$ python -q
>>> import numpy as np
>>> from numpy import linalg as LA
>>> np.set_printoptions(precision=2, suppress=True, linewidth=140)
>>> arr = np.array([[1, -7, 0], [-1, 6, -6], [-5, -7, 2]])
>>> arr
array([[ 1, -7,  0],
       [-1,  6, -6],
       [-5, -7,  2]])
>>> LA.norm(arr, axis=1).argmax()
np.int64(2)
>>> round(float(LA.norm(arr, 1)), 2), np.round(LA.norm(arr, np.inf), 2)
(20.0, np.float64(14.0))
>>> LA.norm(arr, axis=0)
array([ 5.2 , 11.58,  6.32])
>>> round(LA.norm(arr[0] - arr[2]), 2)
np.float64(6.32)
>>> LA.norm(arr, axis=1)
array([7.07, 8.54, 8.83])
>>> round(LA.det(2 * arr), 2), round(LA.det(arr), 2)
(np.float64(-2032.0), np.float64(-254.0))
>>> np.einsum("ii->", arr)
np.int64(9)
>>> np.kron(np.eye(2, dtype=int), arr)
array([[ 1, -7,  0,  0,  0,  0],
       [-1,  6, -6,  0,  0,  0],
       [-5, -7,  2,  0,  0,  0],
       [ 0,  0,  0,  1, -7,  0],
       [ 0,  0,  0, -1,  6, -6],
       [ 0,  0,  0, -5, -7,  2]])
>>> round(LA.eigvals(arr).sum().real, 2)
np.float64(9.0)
>>> np.einsum("ij,ji->", arr, arr)
np.int64(139)
>>> np.poly(arr)
array([  1.,  -9., -29., 254.])
>>> np.round(LA.det(arr[::-1]), 2)
np.float64(254.0)
>>> f = np.array([-3, 3, 3])
>>> g = np.array([2, -3, 2])
>>> M = f[:, None] + g[None, :]
>>> M
array([[-1, -6, -1],
       [ 5,  0,  5],
       [ 5,  0,  5]])
>>> rng = np.random.default_rng(80472)
>>> out = M + rng.integers(-2, 3, (3, 2)) @ rng.integers(-2, 3, (2, 3))
>>> out
array([[ 2, -5, -1],
       [ 5, -2, 11],
       [ 4, -1,  7]])
>>> out - M
array([[ 3,  1,  0],
       [ 0, -2,  6],
       [-1, -1,  2]])
>>> np.abs(out - M).sum(axis=1)
array([4, 8, 4])
>>> np.round(LA.svd(out - M, compute_uv=False), 2) + 0
array([6.73, 3.27, 0.  ])
>>> LA.matrix_rank(out - M, tol=1e-8)
np.int64(2)
